$ ipython --no-banner

In [1]: import numpy as np

In [2]: np.set_printoptions(precision=3, suppress=True, linewidth=140, sign=" ")

In [3]: def rnd(a):
   ...:     return np.round(a, 3) + 0
   ...: 

In [4]: W0 = np.loadtxt("sample0.csv", delimiter=",")

In [5]: W0
Out[5]: 
array([[ 1.,  0.,  0.,  0.,  0.],
       [ 2.,  1.,  0.,  0.,  0.],
       [ 3.,  2.,  3.,  0.,  0.],
       [ 2.,  3.,  2.,  1.,  0.],
       [ 1.,  0.,  2.,  1.,  1.]])

In [6]: G = W0.T @ W0

In [7]: np.trace(G), (W0 ** 2).sum()
Out[7]: (np.float64(53.0), np.float64(53.0))

In [8]: W0 @ W0
Out[8]: 
array([[  1.,   0.,   0.,   0.,   0.],
       [  4.,   1.,   0.,   0.,   0.],
       [ 16.,   8.,   9.,   0.,   0.],
       [ 16.,  10.,   8.,   1.,   0.],
       [ 10.,   7.,  10.,   2.,   1.]])

In [9]: np.prod(np.diag(W0)), rnd(np.linalg.det(W0))
Out[9]: (np.float64(3.0), np.float64(3.0))

In [10]: [int(np.linalg.matrix_rank(np.linalg.matrix_power(W0, p))) for p in range(1, 6)]
Out[10]: [5, 5, 5, 5, 5]

In [11]: np.linalg.matrix_rank(W0 - W0[0, 0] * np.eye(5))
Out[11]: np.int64(4)

In [12]: u, v = W0[1], W0[3]

In [13]: u @ u
Out[13]: np.float64(5.0)

In [14]: p = (u @ v) / (u @ u) * u

In [15]: p
Out[15]: array([ 2.8,  1.4,  0. ,  0. ,  0. ])

In [16]: rnd((v - p) @ u)
Out[16]: np.float64(0.0)

In [17]: rnd(v - p)
Out[17]: array([-0.8,  1.6,  2. ,  1. ,  0. ])

In [18]: u = np.array([2, 2, 0, 1, 2])

In [19]: A2 = W0 + np.outer(u, np.eye(5)[3])

In [20]: np.linalg.matrix_rank(A2 - W0)
Out[20]: np.int64(1)

In [21]: A2
Out[21]: 
array([[ 1.,  0.,  0.,  2.,  0.],
       [ 2.,  1.,  0.,  2.,  0.],
       [ 3.,  2.,  3.,  0.,  0.],
       [ 2.,  3.,  2.,  2.,  0.],
       [ 1.,  0.,  2.,  3.,  1.]])

In [22]: np.linalg.matrix_rank(np.linalg.inv(A2) - np.linalg.inv(W0), tol=1e-8)
Out[22]: np.int64(1)
